$ ipython --no-banner

In [1]: import numpy as np

In [2]: import numpy.linalg as la

In [3]: np.set_printoptions(suppress=True, linewidth=200)

In [4]: tidy = lambda a: np.round(a, 2) + 0

In [5]: X = np.loadtxt("w.csv", delimiter=",")

In [6]: X
Out[6]: 
array([[ 6.06, -3.  ,  5.9 , -5.96,  3.01],
       [-3.79,  2.19, -4.08,  3.96, -2.1 ],
       [-4.03,  1.79, -4.  ,  4.06, -1.97]])

In [7]: tidy(la.norm(X, 1)), tidy(la.norm(X, np.inf))
Out[7]: (np.float64(13.98), np.float64(23.93))

In [8]: la.norm(X, axis=1).argmax()
Out[8]: np.int64(0)

In [9]: print(tidy(la.norm(X) ** 2 / la.norm(X, 2) ** 2))
1.0

In [10]: print(tidy(la.norm(X, axis=0)))
[8.21 4.12 8.21 8.23 4.17]

In [11]: rng = np.random.default_rng(17063)

In [12]: M2 = X + rng.integers(-2, 3, (3, 1)) @ rng.integers(-2, 3, (1, 5))

In [13]: print(tidy(M2))
[[ 4.06 -1.    6.9  -7.96  4.01]
 [-1.79  0.19 -5.08  5.96 -3.1 ]
 [-4.03  1.79 -4.    4.06 -1.97]]

In [14]: print(tidy(la.svd(M2 - X, compute_uv=False)))
[5.29 0.   0.  ]

In [15]: data, _ = la.qr(np.array([[0.0, -0.2], [0.4, 2.3]]))

In [16]: data
Out[16]: 
array([[ 0., -1.],
       [-1.,  0.]])

In [17]: x0 = np.array([0, 3])

In [18]: 2 - la.matrix_rank(data - np.eye(2), tol=1e-8)
Out[18]: np.int64(1)

In [19]: data.T @ (data @ x0)
Out[19]: array([0., 3.])

In [20]: print(tidy(la.inv(data)))
[[ 0. -1.]
 [-1.  0.]]

In [21]: tidy(la.det(data))
Out[21]: np.float64(-1.0)

In [22]: hat = np.triu(np.array([[8, 4], [-3, -3]]), 1) + np.eye(2)

In [23]: M2 = hat @ data @ la.inv(hat)

In [24]: la.matrix_rank(M2)
Out[24]: np.int64(2)

In [25]: tidy(la.det(M2))
Out[25]: np.float64(-1.0)

In [26]: print(M2)
[[-4. 15.]
 [-1.  4.]]

In [27]: evals, V = la.eigh(data)

In [28]: x0 = np.array([2, 0])

In [29]: x0 @ data @ x0
Out[29]: np.float64(0.0)

In [30]: print(x0 @ data @ x0 / (x0 @ x0), evals[0], evals[-1])
0.0 -1.0 1.0

In [31]: tidy(V * np.abs(evals) @ V.T)
Out[31]: 
array([[1., 0.],
       [0., 1.]])

In [32]: A = np.load("layer5.npy")

In [33]: print(A)
[[ 0  0 -1]
 [ 3  0  0]
 [ 0  3  0]]

In [34]: def softmax(z):
    ...:     e = np.exp(z - z.max(axis=-1, keepdims=True))
    ...:     return e / e.sum(axis=-1, keepdims=True)
    ...: 

In [35]: tidy(softmax(A).sum(axis=1))
Out[35]: array([1., 1., 1.])

In [36]: tidy(softmax(A[2] + 3))
Out[36]: array([0.05, 0.91, 0.05])

In [37]: S = A @ A.T / np.sqrt(3)

In [38]: softmax(S).round(6).argmax(axis=1)
Out[38]: array([0, 1, 2])

In [39]: tidy(softmax(S))
Out[39]: 
array([[0.47, 0.26, 0.26],
       [0.01, 0.99, 0.01],
       [0.01, 0.01, 0.99]])

In [40]: theta = np.radians(45)

In [41]: Rm = np.eye(3)

In [42]: Rm[1, 1] = Rm[0, 0] = np.cos(theta)

In [43]: Rm[1, 0], Rm[0, 1] = -np.sin(theta), np.sin(theta)

In [44]: tidy(Rm)
Out[44]: 
array([[ 0.71,  0.71,  0.  ],
       [-0.71,  0.71,  0.  ],
       [ 0.  ,  0.  ,  1.  ]])

In [45]: M2 = A @ Rm.T

In [46]: tidy(M2)
Out[46]: 
array([[ 0.  ,  0.  , -1.  ],
       [ 2.12, -2.12,  0.  ],
       [ 2.12,  2.12,  0.  ]])

In [47]: tidy(la.svd(A, compute_uv=False)), tidy(la.svd(M2, compute_uv=False))
Out[47]: (array([3., 3., 1.]), array([3., 3., 1.]))

In [48]: np.allclose(A @ A.T, M2 @ M2.T)
Out[48]: True

In [49]: O, Rm = la.qr(A)

In [50]: Rm
Out[50]: 
array([[-3.,  0.,  0.],
       [ 0., -3.,  0.],
       [ 0.,  0., -1.]])

In [51]: print(O)
[[ 0.  0.  1.]
 [-1.  0.  0.]
 [-0. -1.  0.]]

In [52]: np.trace(O @ O.T)
Out[52]: np.float64(3.0)

In [53]: u = np.array([2, 3, -5, -5])

In [54]: F = np.outer(rng.normal(size=19), u) + 0.05 * rng.normal(size=(19, 4))

In [55]: print(tidy(F))
[[-0.17 -0.25  0.22  0.25]
 [ 0.67  0.96 -1.69 -1.76]
 [-1.46 -2.19  3.57  3.74]
 [-2.81 -4.25  7.17  7.1 ]
 [ 1.16  1.75 -2.82 -2.89]
 [ 0.19  0.22 -0.33 -0.38]
 [ 0.57  0.84 -1.49 -1.55]
 [ 2.63  4.08 -6.84 -6.74]
 [-5.69 -8.39 13.94 13.98]
 [-0.68 -1.15  1.76  1.72]
 [-2.79 -4.19  7.01  6.86]
 [-1.53 -2.24  3.8   3.78]
 [-3.68 -5.51  9.19  9.23]
 [ 2.4   3.55 -5.94 -5.99]
 [-1.11 -1.62  2.77  2.83]
 [ 0.61  0.83 -1.4  -1.44]
 [ 2.57  3.85 -6.32 -6.34]
 [-0.65 -0.97  1.74  1.8 ]
 [-3.09 -4.58  7.38  7.43]]

In [56]: Uu, sv, Vt = la.svd(F)

In [57]: tidy(sv)
Out[57]: array([39.33,  0.28,  0.24,  0.12])

In [58]: np.argmax(sv[:-1] / (sv[1:] + 1e-6)) + 1
Out[58]: np.int64(1)

In [59]: M2 = Uu[:, :1] @ np.diag(sv[:1]) @ Vt[:1]

In [60]: la.matrix_rank(F, rtol=0.05)
Out[60]: np.int64(1)

In [61]: tidy(la.norm(F - M2) / la.norm(F))
Out[61]: np.float64(0.01)

In [62]: print(tidy(la.norm(F - M2, 2)), tidy(sv[1]))
0.28 0.28

In [63]: Xc = F - F.mean(axis=0)

In [64]: Uu, sv, Vt = la.svd(Xc, full_matrices=False)

In [65]: tidy(sv ** 2 / (sv ** 2).sum())
Out[65]: array([1., 0., 0., 0.])

In [66]: (np.sign(Uu[:, 0]) == np.sign(Uu[0, 0])).astype(int)
Out[66]: array([1, 1, 0, 0, 1, 1, 1, 1, 0, 0, 0, 0, 0, 1, 0, 1, 1, 0, 0])

In [67]: tidy(Vt[0] * np.sign(Vt[0, np.abs(Vt[0]).argmax()]))
Out[67]: array([-0.25, -0.38,  0.63,  0.63])

In [68]: np.abs(Uu[:, 0]).argmax()
Out[68]: np.int64(8)

In [69]: tidy((sv ** 2).sum() ** 2 / (sv ** 4).sum())
Out[69]: np.float64(1.0)

In [70]: np.searchsorted(np.cumsum(sv ** 2) / (sv ** 2).sum(), 0.9) + 1
Out[70]: np.int64(1)

In [71]: tidy(sv)
Out[71]: array([37.58,  0.27,  0.24,  0.12])
